% python3 -q
>>> import numpy as np
>>> np.set_printoptions(precision=2, suppress=True, linewidth=160)
>>> rd = lambda a: np.round(a, 2) + 0
>>> data = np.load("test14.npy")
>>> data
array([[-4, -2, -4],
       [-4, -2, -4]])
>>> # columns 0 and 2 are equal
>>> B = data / np.linalg.norm(data, axis=1, keepdims=True)
>>> C2 = B @ B.T
>>> print((np.abs(C2) > 0.9).astype(int))
[[1 1]
 [1 1]]
>>> rd(np.linalg.norm(B, axis=1))
array([1., 1.])
>>> B = np.array([[3, -1], [1, 3]])
>>> C = np.kron(B, data)
>>> C.shape
(4, 6)
>>> np.linalg.matrix_rank(C)
np.int64(2)
>>> B = data / np.sqrt((data ** 2).mean(axis=1, keepdims=True))
>>> rd(np.linalg.norm(B, axis=1))
array([1.73, 1.73])
>>> print(rd(data - data.mean(axis=1, keepdims=True)))
[[-0.67  1.33 -0.67]
 [-0.67  1.33 -0.67]]
>>> U, sig, vt = np.linalg.svd(data)
>>> rd(sig)
array([8.49, 0.  ])
>>> np.argmax(sig[:-1] / (sig[1:] + 1e-6)) + 1
np.int64(1)
>>> B = U[:, :1] @ np.diag(sig[:1]) @ vt[:1]
>>> rd(np.linalg.norm(data - B) / np.linalg.norm(data))
np.float64(0.0)
>>> rd(np.linalg.norm(data - B, 2)), rd(sig[1])
(np.float64(0.0), np.float64(0.0))
>>> B
array([[-4., -2., -4.],
       [-4., -2., -4.]])
>>> np.abs(data - B).max()
np.float64(0.0)
>>> print(np.linalg.matrix_rank(data, rtol=0.05))
1
>>> rd(np.trace(np.linalg.pinv(data) @ data))
np.float64(1.0)
>>> rd(data @ np.linalg.pinv(data) @ data)
array([[-4., -2., -4.],
       [-4., -2., -4.]])
>>> np.linalg.lstsq(data[:-1].T, data[-1])[2]
np.int32(1)
>>> print(np.unique(data.round(6), axis=0).shape)
(1, 3)
>>> np.allclose(data[:-1].T @ np.linalg.lstsq(data[:-1].T, data[-1])[0], data[-1])
True
>>> r0 = np.array([3, 1, 4, 1])
>>> W0 = np.array([np.roll(r0, i) for i in range(4)])
>>> print(W0)
[[3 1 4 1]
 [1 3 1 4]
 [4 1 3 1]
 [1 4 1 3]]
>>> # equal to its transpose
>>> B = np.linalg.invert(W0)
Traceback (most recent call last):
  File "<python-input-35>", line 1, in <module>
    B = np.linalg.invert(W0)
        ^^^^^^^^^^^^^^^^
AttributeError: module 'numpy.linalg' has no attribute 'invert'
>>> B = np.linalg.inv(W0)
>>> rd(np.linalg.det(W0) * B)
array([[-19.,  -1.,  26.,  -1.],
       [ -1., -19.,  -1.,  26.],
       [ 26.,  -1., -19.,  -1.],
       [ -1.,  26.,  -1., -19.]])
>>> np.allclose(B, W0.T)
False
>>> rd(np.linalg.slogdet(W0)[0])
np.float64(1.0)
>>> rd(np.linalg.det(W0) * np.linalg.det(B))
np.float64(1.0)
>>> B = np.array([[3, 0], [0, -2], [3, 2], [2, 2]])
>>> np.vstack([W0, B.T]).shape
(6, 4)
>>> np.einsum("ik,kj->ij", W0, B)
array([[23,  8],
       [14,  4],
       [23,  6],
       [12,  0]])
>>> np.linalg.matrix_rank(W0 @ B)
np.int64(2)
>>> rd(np.linalg.eigvalsh(W0).min())
np.float64(-1.0)
>>> def softmax(z):
...     e = np.exp(z - z.max(axis=-1, keepdims=True))
...     return e / e.sum(axis=-1, keepdims=True)
... 
>>> rd(softmax(data[0]))
array([0.11, 0.79, 0.11])
>>> rd(softmax(10 * data[0]))
array([0., 1., 0.])
>>> scores = data @ data.T / np.sqrt(3)
>>> softmax(scores)[0] @ data
array([-4., -2., -4.])
>>> softmax(scores + np.triu(np.full(scores.shape, -np.inf), 1))
array([[1. , 0. ],
       [0.5, 0.5]])
>>> print(softmax(scores).round(6).argmax(axis=1))
[0 0]
>>> softmax(scores)
array([[0.5, 0.5],
       [0.5, 0.5]])
